$ ipython --no-banner

In [1]: import numpy as np

In [2]: np.set_printoptions(precision=2, suppress=True, linewidth=100)

In [3]: K = np.loadtxt("m.csv", delimiter=",")

In [4]: K
Out[4]: 
array([[ 0.04,  1.98,  0.08,  1.15, -1.18,  4.21, -0.8 ],
       [ 1.89,  0.45,  3.48, -0.79, -1.13,  2.61,  0.61],
       [ 0.18,  1.26, -2.55,  1.91,  0.46,  3.13, -1.79],
       [ 1.31, -2.28, -3.72,  0.31, -0.14, -1.74,  1.04],
       [ 2.9 ,  1.13, -0.4 ,  0.74,  3.42, -1.67,  0.31],
       [-3.17, -2.56, -0.36, -2.15, -0.23, -1.88, -0.35],
       [-0.39, -0.51, -0.82,  3.72,  1.67, -2.23,  1.51],
       [-1.81,  1.01, -1.48, -0.28, -3.3 ,  0.75,  2.64],
       [ 1.55,  0.36,  3.17, -1.19,  1.07,  2.71,  1.59],
       [-0.82,  2.  ,  3.21,  1.59, -1.29,  2.1 ,  1.18]])

In [5]: rng = np.random.default_rng(4268)

In [6]: A2 = K + rng.integers(-2, 3, (10, 5)) @ rng.integers(-2, 3, (5, 7))

In [7]: A2
Out[7]: 
array([[  4.04,   4.98,   2.08,  -1.85,  -2.18,   9.21,  -2.8 ],
       [ -0.11,  -2.55,   1.48,   1.21,   1.87,   2.61,  -0.39],
       [  0.18,   7.26,   3.45,  -1.09,  -4.54,  -1.87,   3.21],
       [  4.31,   0.72,   4.28,  -7.69, -13.14,  -3.74,  10.04],
       [  4.9 ,   6.13,  -4.4 ,   3.74,   4.42,  -2.67,  -3.69],
       [ -7.17,  -1.56,   8.64,  -6.15,   1.77,  -1.88,   3.65],
       [ -6.39,   2.49,   2.18,   2.72,   3.67,  -1.23,   2.51],
       [ -7.81,   3.01,   2.52,   1.72,  -5.3 , -13.25,  10.64],
       [  5.55,   1.36,   6.17,  -3.19,  -1.93,   0.71,   3.59],
       [  8.18,  -6.  ,  -4.79,   3.59,  -8.29,   0.1 ,   1.18]])

In [8]: np.abs(A2 - K).sum(axis=1)
Out[8]: array([20., 13., 30., 46., 20., 24., 17., 38., 17., 36.])

In [9]: print(A2 - K)
[[  4.   3.   2.  -3.  -1.   5.  -2.]
 [ -2.  -3.  -2.   2.   3.   0.  -1.]
 [  0.   6.   6.  -3.  -5.  -5.   5.]
 [  3.   3.   8.  -8. -13.  -2.   9.]
 [  2.   5.  -4.   3.   1.  -1.  -4.]
 [ -4.   1.   9.  -4.   2.   0.   4.]
 [ -6.   3.   3.  -1.   2.   1.   1.]
 [ -6.   2.   4.   2.  -2. -14.   8.]
 [  4.   1.   3.  -2.  -3.  -2.   2.]
 [  9.  -8.  -8.   2.  -7.  -2.   0.]]

In [10]: print(np.round(np.linalg.svd(A2 - K, compute_uv=False), 2) + 0)
[27.54 20.14 16.64  9.84  4.6   0.    0.  ]
